>>> import numpy as np
>>> import numpy.linalg as la
>>> np.set_printoptions(precision=1, suppress=True, linewidth=140)
>>> data = np.array([[2, -8, -4, 16], [2, 3, -4, -6], [0, 0, -2, 8], [0, 0, -2, -3]])
>>> print(data)
[[ 2 -8 -4 16]
 [ 2  3 -4 -6]
 [ 0  0 -2  8]
 [ 0  0 -2 -3]]
>>> out = data / np.sqrt((data ** 2).mean(axis=1, keepdims=True))
>>> print(la.matrix_rank(data - data.mean(axis=1, keepdims=True)))
3
>>> print(la.norm(out, axis=1))
[2. 2. 2. 2.]
>>> rng = np.random.default_rng(42)
>>> out = data + rng.integers(-2, 3, (4, 1)) @ rng.integers(-2, 3, (1, 4))
>>> print(out)
[[  2 -12   0  14]
 [  2   5  -6  -5]
 [  0   2  -4   9]
 [  0   0  -2  -3]]
>>> print(out - data)
[[ 0 -4  4 -2]
 [ 0  2 -2  1]
 [ 0  2 -2  1]
 [ 0  0  0  0]]
>>> J = np.load("sample10.npy")
>>> print(J)
[[1 0 0 0 0]
 [0 0 0 1 0]
 [0 0 0 0 1]
 [0 1 0 0 0]
 [0 0 1 0 0]]
>>> print(round(la.norm(J, 2), 1))
1.0
>>> print(J[2] @ J[4])
0
>>> print(round(float(la.norm(J[2] - J[4])), 1))
1.4
>>> print(np.round(la.norm(J[2], 1), 1), round(float(la.norm(J[2], np.inf)), 1))
1.0 1.0
>>> print(la.norm(J, axis=1))
[1. 1. 1. 1. 1.]
>>> print(la.norm(J, axis=0))
[1. 1. 1. 1. 1.]
>>> w1 = np.array([[3, 2, -2, -1, 2, 0],
...     [1, -3, -2, 3, -2, 1],
...     [1, 2, 1, -2, -2, -1],
...     [-2, 0, 0, 1, 1, -1],
...     [1, -3, -3, -1, 3, 3]])
>>> b = np.array([-3, 2, -2, -1, 0, 3])
>>> H = np.maximum(J @ w1 + b, 0)
>>> print(la.matrix_rank(H))
4
>>> print((H > 0).mean(axis=0))
[0.  0.6 0.  0.2 0.6 1. ]
>>> print(H)
[[0 4 0 0 2 3]
 [0 2 0 0 1 2]
 [0 0 0 0 3 6]
 [0 0 0 2 0 4]
 [0 4 0 0 0 2]]
>>> W2 = np.array([[1, 2, 5], [5, 0, 4], [5, 4, 3], [3, 1, 4], [3, 4, 2], [0, 1, 4]])
>>> print(w1 @ W2)
[[  6   5  17]
 [-21 -10  -1]
 [  4  -5   0]
 [  4   0  -8]
 [-23   4  -2]]
>>> print((H @ W2).round(6).argmax(axis=1))
[2 2 2 2 2]
>>> lab = rng.permutation(5)
>>> print(lab)
[2 4 0 1 3]
>>> out = J[lab][:, lab]
>>> print(out)
[[0 1 0 0 0]
 [1 0 0 0 0]
 [0 0 1 0 0]
 [0 0 0 0 1]
 [0 0 0 1 0]]
>>> print(round(la.det(out), 1), round(float(la.det(J[lab])), 1))
1.0 -1.0
>>> print(np.sort(np.abs(la.eigvals(out))))
[1. 1. 1. 1. 1.]
>>> lab = rng.permutation(5)
>>> out = J[:, lab] * rng.choice([-1, 1], 5)
>>> print(out)
[[ 0  0  1  0  0]
 [ 0  0  0 -1  0]
 [ 0 -1  0  0  0]
 [ 0  0  0  0  1]
 [ 1  0  0  0  0]]
>>> left, _, Vt = la.svd(J.T @ out)
>>> print(left @ Vt)
[[ 0.  0.  1.  0.  0.]
 [ 0.  0.  0.  0.  1.]
 [ 1.  0.  0.  0.  0.]
 [ 0.  0.  0. -1.  0.]
 [ 0. -1.  0.  0.  0.]]
>>> print(lab)
[2 4 0 3 1]
>>> print(round(la.det(J), 1))
1.0
>>> feats = np.load("dump.npy")
>>> print(feats)
[[-1.9 -0.2  0.3  0.5]
 [-0.2 -1.3  0.8 -2.3]
 [ 0.3  0.8  0.7  1. ]
 [ 0.5 -2.3  1.   1.5]]
>>> print(round(float(la.norm(feats, 1)), 1), round(la.norm(feats, np.inf), 1))
5.3 5.3
>>> print(round(la.norm(feats[1], 1), 1), round(float(la.norm(feats[1], np.inf)), 1))
4.6 2.3
>>> print(la.norm(feats, axis=0))
[2.  2.8 1.5 3. ]
>>> print(la.norm(feats, axis=1))
[2.  2.8 1.5 3. ]
>>> print(round(feats[1] @ feats[0], 1))
-0.3
>>> evals, evecs = la.eig(feats)
>>> print(np.sort(la.eigvals(la.inv(feats))))
[-0.5 -0.3  0.3  1. ]
>>> print(np.sort(la.eigvals(feats @ feats)))
[1.  3.9 8.9 8.9]
>>> print(evals)
[ 3.  1. -2. -3.]
>>> print(round(float(np.prod(evals)), 1))
17.2
>>> print(np.round(feats @ evecs[:, 0] - evals[0] * evecs[:, 0], 1) + 0)
[0. 0. 0. 0.]
>>> lab = rng.permutation(4)
>>> print(lab)
[1 0 2 3]
>>> out = feats[lab][:, lab]
>>> print(np.sort(np.abs(la.eigvals(out))))
[1. 2. 3. 3.]
>>> print(np.round(la.det(out), 1), np.round(la.det(feats[lab]), 1))
17.2 -17.2
>>> print(np.round(feats @ feats, 1) + 0)
[[ 4.  -0.3  0.   0.6]
 [-0.3  7.7 -2.8  0.2]
 [ 0.  -2.8  2.2  0.5]
 [ 0.6  0.2  0.5  8.8]]
>>> print((feats + feats.T) / 2)
[[-1.9 -0.2  0.3  0.5]
 [-0.2 -1.3  0.8 -2.3]
 [ 0.3  0.8  0.7  1. ]
 [ 0.5 -2.3  1.   1.5]]
>>> print(np.allclose(feats @ feats.T, feats.T @ feats))
True
>>> print(np.sort(np.abs(la.eigvals(feats))))
[1. 2. 3. 3.]
>>> print(np.allclose(feats, feats.T))
True
>>> print(np.trace(feats))
-1.0
>>> print(la.matrix_power(feats, 4))
[[ 16.3  -3.    0.9   7.1]
 [ -3.   66.9 -27.9   2.3]
 [  0.9 -27.9  13.3   4.9]
 [  7.1   2.3   4.9  77.9]]
>>> print(round(float(la.det(feats)), 1))
17.2
>>> mat = np.tanh(np.array([[1.2, 1.3],
...     [0.8, 0.9],
...     [2.3, -1.3],
...     [-0.5, -0.9],
...     [-0.1, -0.7],
...     [1.7, 0.0],
...     [-0.6, 0.0],
...     [-0.5, -0.8],
...     [0.8, -1.0],
...     [-1.8, 0.0],
...     [0.2, 1.6],
...     [0.8, 0.1],
...     [1.3, 0.0],
...     [0.6, 1.5],
...     [-0.5, 0.0],
...     [1.2, 0.6]]) @ np.array([[-0.1, 0.8, 0.1, -1.5], [0.2, 1.5, 0.5, -0.9]]))
>>> print(mat.round(1) + 0)
[[ 0.1  1.   0.6 -1. ]
 [ 0.1  1.   0.5 -1. ]
 [-0.5 -0.1 -0.4 -1. ]
 [-0.1 -0.9 -0.5  0.9]
 [-0.1 -0.8 -0.3  0.7]
 [-0.2  0.9  0.2 -1. ]
 [ 0.1 -0.4 -0.1  0.7]
 [-0.1 -0.9 -0.4  0.9]
 [-0.3 -0.7 -0.4 -0.3]
 [ 0.2 -0.9 -0.2  1. ]
 [ 0.3  1.   0.7 -0.9]
 [-0.1  0.7  0.1 -0.9]
 [-0.1  0.8  0.1 -1. ]
 [ 0.2  1.   0.7 -1. ]
 [ 0.  -0.4  0.   0.6]
 [ 0.   1.   0.4 -1. ]]
>>> evals, evecs = la.eigh(feats)
>>> print(evals)
[-3. -2.  1.  3.]
>>> print(np.abs(evecs[:, -1]))
[0.1 0.4 0.2 0.9]
>>> print((evals > 1e-8).sum(), (evals < -1e-8).sum())
2 2
>>> print(np.round(evecs.T @ feats @ evecs, 1) + 0)
[[-3.  0.  0.  0.]
 [ 0. -2.  0.  0.]
 [ 0.  0.  1.  0.]
 [ 0.  0.  0.  3.]]
>>> print(la.eigvalsh(feats + 4 * np.eye(4)))
[1. 2. 5. 7.]
>>> evals, evecs = la.eigh(feats)
>>> x = np.array([2, 1, 0, 5])
>>> print(np.round(evecs * np.abs(evals) @ evecs.T, 1) + 0)
[[ 2.  -0.1  0.   0.1]
 [-0.1  2.7 -0.7  0.1]
 [ 0.  -0.7  1.3  0.1]
 [ 0.1  0.1  0.1  3. ]]
>>> print(round(float(x @ feats @ x / (x @ x)), 1), round(evals[0], 1), round(evals[-1], 1))
0.5 -3.0 3.0
>>> print((np.sign(evecs[:, -1].round(6)) == np.sign(evecs[0, -1].round(6))).astype(int))
[1 0 1 1]
>>> E = np.array([[0.5, -0.5, -0.6, -1.7, 0.7],
...     [-1.3, -1.7, 2.0, -0.1, 1.5],
...     [-1.8, 0.0, 0.7, 0.3, -1.4],
...     [0.0, -0.3, 0.8, -0.4, 2.3],
...     [0.1, -0.9, -0.8, -0.7, -1.5]])
>>> q, r_ = la.qr(E)
>>> print(round(float(abs(r_[0, 0])), 1), round(float(la.norm(E[:, 0])), 1))
2.3 2.3
>>> print(np.round(q @ r_, 1) + 0)
[[ 0.5 -0.5 -0.6 -1.7  0.7]
 [-1.3 -1.7  2.  -0.1  1.5]
 [-1.8  0.   0.7  0.3 -1.4]
 [ 0.  -0.3  0.8 -0.4  2.3]
 [ 0.1 -0.9 -0.8 -0.7 -1.5]]
>>> print(r_)
[[-2.3 -0.8  1.9  0.6 -0.3]
 [ 0.   1.8 -0.6  1.2 -1.4]
 [ 0.   0.   1.5  0.6  2.9]
 [ 0.   0.   0.   1.2 -1.3]
 [ 0.   0.   0.   0.   0.3]]
>>> print(np.abs(np.diag(r_)))
[2.3 1.8 1.5 1.2 0.3]
>>> print(np.trace(q @ q.T))
5.0
>>> print(np.allclose(r_.T @ r_, E.T @ E))
True
>>> arr = np.load("mat.npy")
>>> print(arr)
[[31.8 40.1]
 [36.1 44.9]
 [28.2 35.1]
 [32.1 40. ]
 [ 8.1 10.1]]
>>> out = arr + rng.integers(-2, 3, (5, 1)) @ rng.integers(-2, 3, (1, 2))
>>> print(out)
[[31.8 39.1]
 [36.1 44.9]
 [28.2 33.1]
 [32.1 40. ]
 [ 8.1 10.1]]
>>> print(la.matrix_rank(out - arr, tol=1e-8))
1
>>> print(np.abs(out - arr).sum(axis=1))
[1. 0. 2. 0. 0.]
>>> left, sigma, Vt = la.svd(arr)
>>> print(np.argmax(sigma[:-1] / (sigma[1:] + 1e-6)) + 1)
1
>>> out = left[:, :1] @ np.diag(sigma[:1]) @ Vt[:1]
>>> print(round(np.abs(arr - out).max(), 1))
0.2
>>> print(round(float(la.norm(arr - out) / la.norm(arr)), 1))
0.0
>>> print(la.matrix_rank(arr, rtol=0.05))
1
>>> print(round(la.norm(arr - out, 2), 1), round(float(sigma[1]), 1))
0.3 0.3
>>> print(out)
[[32.  39.9]
 [36.  45. ]
 [28.1 35.1]
 [32.1 40. ]
 [ 8.1 10.1]]
>>> lab = rng.permutation(2)
>>> out = arr[:, lab] * rng.choice([-1, 1], 2)
>>> print(out)
[[40.1 31.8]
 [44.9 36.1]
 [35.1 28.2]
 [40.  32.1]
 [10.1  8.1]]
>>> left, _, Vt = la.svd(arr.T @ out)
>>> print(lab)
[1 0]
>>> x = np.array([3, 3])
>>> target = arr @ x
>>> print(la.solve(arr.T @ arr, arr.T @ target))
[3. 3.]
>>> print(la.lstsq(arr, target)[0])
[3. 3.]
>>> target = target + 0.3 * rng.normal(size=5)
>>> print(target)
[216.  243.  189.8 216.1  55. ]
>>> b, *_ = la.lstsq(arr, target)
>>> print(b)
[2.2 3.6]
>>> print(b.round())
[2. 4.]
>>> W0 = np.load("w.npy")
>>> print(W0)
[[ 0 -8  1]
 [ 8  0  0]
 [-1  0  0]]
>>> x = np.array([3, -3, -3])
>>> print((W0 * x).sum(axis=1))
[21 24 -3]
>>> print(np.einsum("ij,j->i", W0, x))
[21 24 -3]
>>> print(W0 @ np.eye(3)[1])
[-8.  0.  0.]
>>> print(la.norm(W0 @ x) <= la.norm(W0, 2) * la.norm(x) + 1e-9)
True
>>> print(W0 * x)
[[ 0 24 -3]
 [24  0  0]
 [-3  0  0]]
>>> print((W0 @ x).argmax())
1
>>> m1 = np.loadtxt("x.csv", delimiter=",")
>>> print(m1)
[[ 0.  0. -1.  0.  0.  3.]
 [ 0. -1.  0.  0.  3.  0.]
 [ 0. -1. -1.  0.  3.  3.]
 [ 0.  0.  2.  0.  0. -2.]
 [ 0.  2.  0.  0. -2.  0.]
 [ 0.  2.  2.  0. -2. -2.]]
>>> rk = la.matrix_rank(m1)
>>> print(rk)
4
>>> null = la.svd(m1)[2][rk:].T
>>> print(la.matrix_rank(m1.T @ m1), la.matrix_rank(m1 @ m1.T))
4 4
>>> print([int(la.matrix_rank(np.delete(m1, i, axis=0))) for i in range(6)])
[4, 4, 4, 4, 4, 4]
>>> print([int(la.matrix_rank(m1[:, :j + 1])) for j in range(6)])
[0, 1, 2, 2, 3, 4]
>>> print(la.lstsq(m1[:-1].T, m1[-1])[2])
4
>>> print(np.round(m1 @ la.pinv(m1) @ m1, 1) + 0)
[[ 0.  0. -1.  0.  0.  3.]
 [ 0. -1.  0.  0.  3.  0.]
 [ 0. -1. -1.  0.  3.  3.]
 [ 0.  0.  2.  0.  0. -2.]
 [ 0.  2.  0.  0. -2.  0.]
 [ 0.  2.  2.  0. -2. -2.]]
